In [1]: import numpy as np

In [2]: import numpy.linalg as la

In [3]: np.set_printoptions(suppress=True, linewidth=140)

In [4]: X = np.array([[5.0, -3.0, 3.0, 4.0, -2.0, -4.0, -1.0, -3.0],
   ...:     [-3.0, 13.0, -9.0, -12.0, 6.0, 12.0, 3.0, 9.0],
   ...:     [3.0, -9.0, 13.0, 12.0, -6.0, -12.0, -3.0, -9.0],
   ...:     [4.0, -12.0, 12.0, 20.0, -8.0, -16.0, -4.0, -12.0],
   ...:     [-2.0, 6.0, -6.0, -8.0, 8.0, 8.0, 2.0, 6.0],
   ...:     [-4.0, 12.0, -12.0, -16.0, 8.0, 20.0, 4.0, 12.0],
   ...:     [-1.0, 3.0, -3.0, -4.0, 2.0, 4.0, 5.0, 3.0],
   ...:     [-3.0, 9.0, -9.0, -12.0, 6.0, 12.0, 3.0, 13.0]])

In [5]: low = la.cholesky(X)

In [6]: np.round(X / np.sqrt(np.outer(np.diag(X), np.diag(X))), 1)
Out[6]: 
array([[ 1. , -0.4,  0.4,  0.4, -0.3, -0.4, -0.2, -0.4],
       [-0.4,  1. , -0.7, -0.7,  0.6,  0.7,  0.4,  0.7],
       [ 0.4, -0.7,  1. ,  0.7, -0.6, -0.7, -0.4, -0.7],
       [ 0.4, -0.7,  0.7,  1. , -0.6, -0.8, -0.4, -0.7],
       [-0.3,  0.6, -0.6, -0.6,  1. ,  0.6,  0.3,  0.6],
       [-0.4,  0.7, -0.7, -0.8,  0.6,  1. ,  0.4,  0.7],
       [-0.2,  0.4, -0.4, -0.4,  0.3,  0.4,  1. ,  0.4],
       [-0.4,  0.7, -0.7, -0.7,  0.6,  0.7,  0.4,  1. ]])

In [7]: rng = np.random.default_rng(668)

In [8]: lab = rng.permutation(8)

In [9]: lab
Out[9]: array([7, 5, 6, 2, 3, 4, 0, 1])

In [10]: other = X[lab][:, lab]

In [11]: np.allclose(other, X)
Out[11]: False

In [12]: np.trace(other)
Out[12]: np.float64(97.0)

In [13]: other
Out[13]: 
array([[ 13.,  12.,   3.,  -9., -12.,   6.,  -3.,   9.],
       [ 12.,  20.,   4., -12., -16.,   8.,  -4.,  12.],
       [  3.,   4.,   5.,  -3.,  -4.,   2.,  -1.,   3.],
       [ -9., -12.,  -3.,  13.,  12.,  -6.,   3.,  -9.],
       [-12., -16.,  -4.,  12.,  20.,  -8.,   4., -12.],
       [  6.,   8.,   2.,  -6.,  -8.,   8.,  -2.,   6.],
       [ -3.,  -4.,  -1.,   3.,   4.,  -2.,   5.,  -3.],
       [  9.,  12.,   3.,  -9., -12.,   6.,  -3.,  13.]])

In [14]: ev, V = la.eigh(X)

In [15]: np.unique(ev.round(6) + 0, return_counts=True)[1]
Out[15]: array([7, 1])

In [16]: np.round(np.abs(V[:, -1]), 1)
Out[16]: array([0.1, 0.4, 0.4, 0.5, 0.2, 0.5, 0.1, 0.4])

In [17]: (ev > 1e-8).sum(), (ev < -1e-8).sum()
Out[17]: (np.int64(8), np.int64(0))

In [18]: np.round(la.svd(X, compute_uv=False), 1)
Out[18]: array([69.,  4.,  4.,  4.,  4.,  4.,  4.,  4.])

In [19]: np.round(V @ np.diag(ev) @ V.T, 1)
Out[19]: 
array([[  5.,  -3.,   3.,   4.,  -2.,  -4.,  -1.,  -3.],
       [ -3.,  13.,  -9., -12.,   6.,  12.,   3.,   9.],
       [  3.,  -9.,  13.,  12.,  -6., -12.,  -3.,  -9.],
       [  4., -12.,  12.,  20.,  -8., -16.,  -4., -12.],
       [ -2.,   6.,  -6.,  -8.,   8.,   8.,   2.,   6.],
       [ -4.,  12., -12., -16.,   8.,  20.,   4.,  12.],
       [ -1.,   3.,  -3.,  -4.,   2.,   4.,   5.,   3.],
       [ -3.,   9.,  -9., -12.,   6.,  12.,   3.,  13.]])

In [20]: np.round(la.eigvalsh(X + -1 * np.eye(8)), 1)
Out[20]: array([ 3.,  3.,  3.,  3.,  3.,  3.,  3., 68.])

In [21]: A = np.tril(np.array([[-6, -8, -5, -7, -6, 1, -3, 3, 3, -8],
    ...:     [-4, -9, -2, 5, 5, -7, -3, -3, 1, 3],
    ...:     [-5, -8, 6, 5, 5, 9, 3, -7, 1, 9],
    ...:     [6, 4, 0, -5, -7, 3, 8, -2, 3, -6],
    ...:     [6, 9, 0, -9, -2, -6, 1, 4, 9, -7],
    ...:     [6, 8, 4, 3, -1, 0, -4, -3, -1, -5],
    ...:     [-2, 9, -5, 0, 5, -5, 1, -6, 0, -2],
    ...:     [-7, -1, 4, 2, 9, 7, 4, -7, 5, -3],
    ...:     [-8, 0, 3, -3, 2, 2, -5, 0, -3, 9],
    ...:     [-4, -7, -2, -5, -3, -6, 8, 1, 6, -3]]), -1) + np.eye(10, dtype=int)

In [22]: A
Out[22]: 
array([[ 1,  0,  0,  0,  0,  0,  0,  0,  0,  0],
       [-4,  1,  0,  0,  0,  0,  0,  0,  0,  0],
       [-5, -8,  1,  0,  0,  0,  0,  0,  0,  0],
       [ 6,  4,  0,  1,  0,  0,  0,  0,  0,  0],
       [ 6,  9,  0, -9,  1,  0,  0,  0,  0,  0],
       [ 6,  8,  4,  3, -1,  1,  0,  0,  0,  0],
       [-2,  9, -5,  0,  5, -5,  1,  0,  0,  0],
       [-7, -1,  4,  2,  9,  7,  4,  1,  0,  0],
       [-8,  0,  3, -3,  2,  2, -5,  0,  1,  0],
       [-4, -7, -2, -5, -3, -6,  8,  1,  6,  1]])

In [23]: left, sigma, vt = la.svd(A)

In [24]: np.argmax(sigma[:-1] / (sigma[1:] + 1e-6)) + 1
Out[24]: np.int64(8)

In [25]: sigma.round(1) + 0
Out[25]: array([22.8, 16.8, 13.9, 10.1,  9.5,  5.6,  2.1,  1.4,  0. ,  0. ])

In [26]: other = left[:, :8] @ np.diag(sigma[:8]) @ vt[:8]

In [27]: round(float(la.norm(A - other) / la.norm(A)), 1)
Out[27]: 0.0

In [28]: round(float(np.abs(A - other).max()), 1)
Out[28]: 0.0

In [29]: la.cond(A) > 100
Out[29]: np.True_

In [30]: la.matrix_rank(A, rtol=0.1)
Out[30]: np.int64(6)

In [31]: [round(float(x), 1) for x in la.svd(A, compute_uv=False)[:3]]
Out[31]: [22.8, 16.8, 13.9]

In [32]: np.argsort(-la.norm(A, axis=0).round(6), kind="stable")[:3]
Out[32]: array([1, 0, 3])

In [33]: other = np.array([[1, 2],
    ...:     [-1, 1],
    ...:     [0, -1],
    ...:     [-1, 2],
    ...:     [2, 2],
    ...:     [1, 1],
    ...:     [-2, 1],
    ...:     [2, 0],
    ...:     [1, 0],
    ...:     [-1, -1]])

In [34]: la.matrix_rank(np.vstack([A, other.T]))
Out[34]: np.int64(10)

In [35]: np.einsum("ij->j", A)
Out[35]: array([-11,  15,   5, -11,  13,  -1,   8,   2,   7,   1])

In [36]: A @ other
Out[36]: 
array([[  1,   2],
       [ -5,  -7],
       [  3, -19],
       [  1,  18],
       [  8,   5],
       [ -6,  21],
       [ -8,  16],
       [ 11,  14],
       [ 12, -24],
       [-13, -28]])

In [37]: np.einsum("ik,kj->ij", A, other)
Out[37]: 
array([[  1,   2],
       [ -5,  -7],
       [  3, -19],
       [  1,  18],
       [  8,   5],
       [ -6,  21],
       [ -8,  16],
       [ 11,  14],
       [ 12, -24],
       [-13, -28]])

In [38]: np.einsum("ik,kj->ji", A, other)
Out[38]: 
array([[  1,  -5,   3,   1,   8,  -6,  -8,  11,  12, -13],
       [  2,  -7, -19,  18,   5,  21,  16,  14, -24, -28]])
